In [1]: import numpy as np

In [2]: np.set_printoptions(precision=2, suppress=True, linewidth=100, legacy="1.25")

In [3]: W0 = np.load("arr.npy")

In [4]: W0
Out[4]: 
array([[ 0.8,  0.4, -1.1],
       [-0.8,  0.4,  0.5],
       [-0.4,  2. ,  0.4],
       [ 0.1,  0.1, -0.6],
       [-2.8, -0.9,  1. ],
       [-2.2,  1.2, -0.2],
       [-0.1,  0.8, -0.1],
       [ 0.6,  0.4, -1. ],
       [-2.2,  0.5,  1.3],
       [ 1.8,  0.2,  0.4],
       [-1.7,  0.6,  0.8],
       [ 0.5, -1. ,  1.6],
       [ 0.2, -0.4,  0.8],
       [ 0.3, -0.3, -1.2],
       [ 0.8, -0.5,  0.6],
       [ 1.1, -1.3, -1.1],
       [ 1.5,  1. ,  0.5],
       [ 0.3,  1.3,  0.5],
       [ 0.8,  0.4,  0.1],
       [-0.3, -0.5,  0.5],
       [-0.4,  0.5, -1.9],
       [ 0.6,  0.6,  2.5],
       [-1.2, -3. , -0.9]])

In [5]: gram = np.cov(W0, rowvar=False)

In [6]: np.corrcoef(W0.T)
Out[6]: 
array([[ 1.  ,  0.05, -0.13],
       [ 0.05,  1.  ,  0.15],
       [-0.13,  0.15,  1.  ]])

In [7]: round(np.corrcoef(W0[:, 1], W0[:, 2])[0, 1], 2)
Out[7]: 0.15

In [8]: gram.shape
Out[8]: (3, 3)

In [9]: np.argsort(-W0.std(axis=0).round(6), kind="stable")
Out[9]: array([0, 1, 2])

In [10]: np.median(W0, axis=0)
Out[10]: array([0.2, 0.4, 0.4])

In [11]: gram
Out[11]: 
array([[ 1.47,  0.06, -0.16],
       [ 0.06,  1.08,  0.16],
       [-0.16,  0.16,  1.08]])

In [12]: T = np.stack([W0, -1 * W0, W0[::-1]])

In [13]: np.linalg.matrix_rank(T.reshape(3, -1))
Out[13]: 2

In [14]: T.sum(axis=0)
Out[14]: 
array([[-1.2, -3. , -0.9],
       [ 0.6,  0.6,  2.5],
       [-0.4,  0.5, -1.9],
       [-0.3, -0.5,  0.5],
       [ 0.8,  0.4,  0.1],
       [ 0.3,  1.3,  0.5],
       [ 1.5,  1. ,  0.5],
       [ 1.1, -1.3, -1.1],
       [ 0.8, -0.5,  0.6],
       [ 0.3, -0.3, -1.2],
       [ 0.2, -0.4,  0.8],
       [ 0.5, -1. ,  1.6],
       [-1.7,  0.6,  0.8],
       [ 1.8,  0.2,  0.4],
       [-2.2,  0.5,  1.3],
       [ 0.6,  0.4, -1. ],
       [-0.1,  0.8, -0.1],
       [-2.2,  1.2, -0.2],
       [-2.8, -0.9,  1. ],
       [ 0.1,  0.1, -0.6],
       [-0.4,  2. ,  0.4],
       [-0.8,  0.4,  0.5],
       [ 0.8,  0.4, -1.1]])

In [15]: T.shape
Out[15]: (3, 23, 3)

In [16]: np.linalg.matrix_rank(T)
Out[16]: array([3, 3, 3])
